% ipython --no-banner

In [1]: import numpy as np

In [2]: from numpy import linalg as LA

In [3]: np.set_printoptions(suppress=True, linewidth=160)

In [4]: feats = np.loadtxt("layer7.csv", delimiter=",")

In [5]: feats.round(1) + 0
Out[5]: 
array([[-1.3, -3.8, -0.1, -2.5, -3.7,  0.1],
       [-1.7,  0.2,  0.6, -1.2,  1.5,  0.5],
       [-0.5, -1.9,  1.8, -2.9, -0.6,  0.3],
       [-0.6,  0.7,  0.9, -0.6,  1.4,  0.2],
       [ 2. , -1.4,  0.6,  0.8, -6.2, -1.4],
       [-0.6, -1.1, -0.8, -0.8,  0.8,  0.5],
       [-2.2, -4.5,  2.7, -4.6, -6.5, -0.4],
       [-0.1, -0.3,  1.5, -0.8, -1.9, -0.4],
       [ 0.3, -0.6, -0.4,  0.4, -1.7, -0.3],
       [-2.7,  3.5,  2.4, -1.2,  5.2,  0.8],
       [ 0. ,  2.8, -0.9,  2.1,  3.4,  0.2]])

In [6]: # rows and columns are dependent

In [7]: left, sig, Vh = LA.svd(feats)

In [8]: sig.round(1) + 0
Out[8]: array([14.6,  8.2,  3.9,  1.7,  0. ,  0. ])

In [9]: out = left[:, :4] @ np.diag(sig[:4]) @ Vh[:4]

In [10]: LA.matrix_rank(feats, rtol=0.05)
Out[10]: np.int64(4)

In [11]: x = np.array([1, 2, 1, 3, 1, 2])

In [12]: np.round(feats @ np.ones(6), 1) + 0
Out[12]: array([-11.4,   0. ,  -3.9,   2. ,  -5.6,  -1.9, -15.5,  -2. ,  -2.2,   7.9,   7.7])

In [13]: mat = np.load("dump.npy")

In [14]: mat
Out[14]: 
array([[0, 1, 0, 0, 0, 3, 2],
       [0, 0, 0, 2, 0, 0, 0],
       [0, 0, 0, 0, 0, 0, 1],
       [0, 3, 0, 0, 3, 0, 0],
       [0, 0, 0, 0, 0, 0, 2],
       [2, 0, 0, 0, 0, 0, 0]])

In [15]: LA.matrix_rank(mat, rtol=0.1)
Out[15]: np.int64(5)

In [16]: [round(float(x), 1) for x in LA.svd(mat, compute_uv=False)[:3]]
Out[16]: [4.5, 3.7, 2.0]

In [17]: round(float(LA.norm(mat, 2) / LA.norm(mat)), 1)
Out[17]: 0.7

In [18]: np.argsort(-LA.norm(mat, axis=0).round(6), kind="stable")[:3]
Out[18]: array([1, 4, 5])

In [19]: mat.sum(axis=1)
Out[19]: array([6, 2, 1, 6, 2, 2])

In [20]: np.count_nonzero(mat)
Out[20]: np.int64(9)

In [21]: round(LA.norm(mat), 1)
Out[21]: np.float64(6.7)

In [22]: np.round(LA.svd(mat, compute_uv=False), 1) + 0
Out[22]: array([4.5, 3.7, 2. , 2. , 1.8, 0. ])

In [23]: np.abs(mat).max()
Out[23]: np.int64(3)
